$ python3 -q
>>> import numpy as np
>>> np.set_printoptions(precision=1, suppress=True, linewidth=120)
>>> X = np.loadtxt("x.csv", delimiter=",")
>>> X
array([[0., 1., 0., 0., 1., 0., 0.],
       [1., 0., 1., 1., 1., 0., 0.],
       [0., 1., 0., 0., 0., 0., 0.],
       [0., 1., 0., 0., 1., 0., 0.],
       [1., 1., 0., 1., 0., 0., 0.],
       [0., 0., 0., 0., 0., 0., 0.],
       [0., 0., 0., 0., 0., 0., 0.]])
>>> evals, V = np.linalg.eigh(X)
>>> x0 = np.array([2, 2, 4, 0, 5, 5, 4])
>>> print(np.round(x0 @ X @ x0 / (x0 @ x0), 1), round(evals[0], 1), np.round(evals[-1], 1))
0.7 -1.7 2.7
>>> print(V * np.abs(evals) @ V.T)
[[ 0.9  0.3  0.4  0.9  0.2  0.   0. ]
 [ 0.3  1.9 -0.2  0.3  0.6  0.   0. ]
 [ 0.4 -0.2  0.7  0.4  0.4  0.   0. ]
 [ 0.9  0.3  0.4  0.9  0.2  0.   0. ]
 [ 0.2  0.6  0.4  0.2  1.6  0.   0. ]
 [ 0.   0.   0.   0.   0.   0.   0. ]
 [ 0.   0.   0.   0.   0.   0.   0. ]]
>>> V * np.maximum(evals, 0) @ V.T
array([[0.5, 0.6, 0.2, 0.5, 0.6, 0. , 0. ],
       [0.6, 0.9, 0.4, 0.6, 0.8, 0. , 0. ],
       [0.2, 0.4, 0.4, 0.2, 0.2, 0. , 0. ],
       [0.5, 0.6, 0.2, 0.5, 0.6, 0. , 0. ],
       [0.6, 0.8, 0.2, 0.6, 0.8, 0. , 0. ],
       [0. , 0. , 0. , 0. , 0. , 0. , 0. ],
       [0. , 0. , 0. , 0. , 0. , 0. , 0. ]])
>>> np.linalg.eigvalsh(X[1:, 1:])
array([-1.5, -1. ,  0. ,  0. ,  0.3,  2.2])
>>> Uu, sigma, VT = np.linalg.svd(X)
>>> V = VT[:(sigma > 1e-8).sum()]
>>> rng = np.random.default_rng(579)
>>> x0 = X[2] + 5 * X[6] + rng.integers(2) * np.eye(7)[4]
>>> x0
array([0., 1., 0., 0., 1., 0., 0.])
>>> round(np.linalg.norm(x0 - V.T @ V @ x0), 1)
np.float64(0.0)
>>> np.round(V.T @ V, 1) + 0
array([[0.5, 0. , 0. , 0.5, 0. , 0. , 0. ],
       [0. , 1. , 0. , 0. , 0. , 0. , 0. ],
       [0. , 0. , 1. , 0. , 0. , 0. , 0. ],
       [0.5, 0. , 0. , 0.5, 0. , 0. , 0. ],
       [0. , 0. , 0. , 0. , 1. , 0. , 0. ],
       [0. , 0. , 0. , 0. , 0. , 0. , 0. ],
       [0. , 0. , 0. , 0. , 0. , 0. , 0. ]])
>>> np.diag(V.T @ V)
array([0.5, 1. , 1. , 0.5, 1. , 0. , 0. ])
>>> round(np.trace(np.linalg.pinv(X) @ X), 1)
np.float64(4.0)
>>> np.linalg.lstsq(X[:-1].T, X[-1])[2]
np.int32(4)
>>> print(np.allclose(X[:-1].T @ np.linalg.lstsq(X[:-1].T, X[-1])[0], X[-1]))
True
>>> W0 = np.array([[2, 3, 4, 5],
...     [6, 7, 8, 9],
...     [10, 11, 12, 13],
...     [14, 15, 16, 17],
...     [18, 19, 20, 21],
...     [22, 23, 24, 25],
...     [26, 27, 28, 29]])
>>> other = W0 / np.linalg.norm(W0, axis=1, keepdims=True)
>>> C2 = other @ other.T
>>> np.round(np.degrees(np.arccos(np.clip(C2[3, 1], -1, 1))), 1)
np.float64(4.4)
>>> (C2 - 2 * np.eye(7)).round(6).argmax(axis=1)
array([1, 2, 3, 4, 5, 6, 5])
>>> C2
array([[1., 1., 1., 1., 1., 1., 1.],
       [1., 1., 1., 1., 1., 1., 1.],
       [1., 1., 1., 1., 1., 1., 1.],
       [1., 1., 1., 1., 1., 1., 1.],
       [1., 1., 1., 1., 1., 1., 1.],
       [1., 1., 1., 1., 1., 1., 1.],
       [1., 1., 1., 1., 1., 1., 1.]])
>>> np.argwhere(np.triu(np.abs(C2) > 0.95, 1))
array([[0, 1],
       [0, 2],
       [0, 3],
       [0, 4],
       [0, 5],
       [0, 6],
       [1, 2],
       [1, 3],
       [1, 4],
       [1, 5],
       [1, 6],
       [2, 3],
       [2, 4],
       [2, 5],
       [2, 6],
       [3, 4],
       [3, 5],
       [3, 6],
       [4, 5],
       [4, 6],
       [5, 6]])
>>> print(np.linalg.norm(other, axis=1))
[1. 1. 1. 1. 1. 1. 1.]
>>> m1 = np.load("dump.npy")
>>> print(m1)
[[0 3 1 1 3]
 [3 0 3 1 1]
 [1 3 0 3 1]
 [1 1 3 0 3]
 [3 1 1 3 0]]
>>> print(round(float(np.linalg.eigvalsh(m1).min()), 1))
-4.2
>>> [round(float(np.linalg.det(m1[:i, :i])), 2) + 0 for i in range(1, 6)]
[0.0, -9.0, 18.0, 13.0, 8.0]
>>> try:
...     np.linalg.cholesky(m1)
... except np.linalg.LinAlgError as e:
...     print(repr(e))
... 
LinAlgError('Matrix is not positive definite')
>>> r0 = np.array([-3, 2, -3, 5])
>>> K = np.outer(rng.normal(size=14), r0) + 0.1 * rng.normal(size=(14, 4))
>>> K.round(1) + 0
array([[ 1.7, -1.1,  1.5, -2.9],
       [-0.5,  0.3, -0.5,  0.8],
       [-0.6,  0.2, -0.4,  0.6],
       [-2. ,  1.4, -2.1,  3.2],
       [-1.3,  0.9, -1.4,  2.4],
       [-1.9,  1.3, -1.8,  3. ],
       [ 1. , -0.6,  0.8, -1.5],
       [ 0.7, -0.7,  0.7, -1.2],
       [ 1.7, -1.1,  1.6, -2.7],
       [ 0.8, -0.6,  0.9, -1.2],
       [-1.1,  0.7, -1.3,  1.9],
       [-1.5,  0.9, -1.5,  2.3],
       [ 0.7, -0.5,  0.9, -1.4],
       [ 0. ,  0.1,  0. ,  0.1]])
>>> Ac = (K - K.mean(axis=0)) / K.std(axis=0)
>>> Ac.std(axis=0)
array([1., 1., 1., 1.])
>>> c = np.linalg.lstsq(np.delete(Ac, 1, axis=1), Ac[:, 1])[0]
>>> np.abs(c).argmax()
np.int64(1)
